>>> import numpy as np
>>> import numpy.linalg as la
>>> np.set_printoptions(suppress=True, linewidth=160)
>>> basis = np.array([[2, 2, 1], [1, 2, 1]])
>>> rng = np.random.default_rng(31788)
>>> J = rng.normal(size=(34, 2)) @ basis + np.array([2, -6, -7])
>>> print(J.round(3))
[[  3.46   -4.861  -6.43 ]
 [  2.508  -5.385  -6.693]
 [  0.884  -6.325  -7.163]
 [  3.625  -5.403  -6.701]
 [ -0.063  -8.361  -8.181]
 [  4.115  -1.777  -4.888]
 [  1.054  -6.442  -7.221]
 [  1.114  -5.683  -6.841]
 [  3.126  -4.758  -6.379]
 [ -0.568  -8.674  -8.337]
 [  5.068  -1.8    -4.9  ]
 [  4.283  -2.406  -5.203]
 [  3.076  -3.316  -5.658]
 [  0.131  -7.707  -7.854]
 [ -1.841 -10.401  -9.201]
 [  0.472  -5.926  -6.963]
 [  2.183  -4.706  -6.353]
 [  3.035  -5.56   -6.78 ]
 [  1.739  -5.803  -6.901]
 [  3.032  -6.292  -7.146]
 [  0.544  -7.749  -7.875]
 [  2.009  -8.149  -8.075]
 [  3.21   -2.843  -5.422]
 [  2.044  -5.658  -6.829]
 [  2.579  -5.241  -6.62 ]
 [  0.23   -7.158  -7.579]
 [  4.471  -1.768  -4.884]
 [  2.107  -5.141  -6.571]
 [  4.86   -1.974  -4.987]
 [ -0.68   -9.396  -8.698]
 [  3.626  -4.01   -6.005]
 [  4.817  -1.55   -4.775]
 [  2.895  -4.942  -6.471]
 [  5.756   1.441  -3.28 ]]
>>> basis = J[[28, 29]].astype(float)
>>> for _ in range(4):
...     labels = la.norm(J[:, None] - basis, axis=-1).argmin(axis=1)
...     basis = np.array([J[labels == j].mean(axis=0) for j in range(2)])
... 
>>> print(labels)
[0 0 1 0 1 0 1 1 0 1 0 0 0 1 1 1 0 0 1 1 1 1 0 1 0 1 0 0 0 1 0 0 0 0]
>>> print(np.bincount(labels))
[19 15]
>>> print(basis.round(3))
[[ 3.621 -3.474 -5.737]
 [ 0.673 -7.315 -7.658]]
>>> print(np.abs(basis[1] - basis[0]).argmax())
1
>>> t3 = np.stack([basis, 5 * basis, basis[::-1]])
>>> print(np.round(np.einsum("bij,cij->bc", t3, t3), 3))
[[ 170.69   853.45   143.557]
 [ 853.45  4267.251  717.784]
 [ 143.557  717.784  170.69 ]]
>>> print(la.matrix_rank(t3.reshape(3, -1)))
2
>>> print((t3 @ basis.T).shape)
(3, 2, 2)
>>> print(la.matrix_rank(t3))
[2 2 2]
>>> print(np.round(la.norm(t3, axis=(1, 2)), 3))
[13.065 65.324 13.065]
>>> print(np.round(t3.sum(axis=0), 3))
[[ 22.399 -28.157 -42.079]
 [  7.661 -47.364 -51.682]]
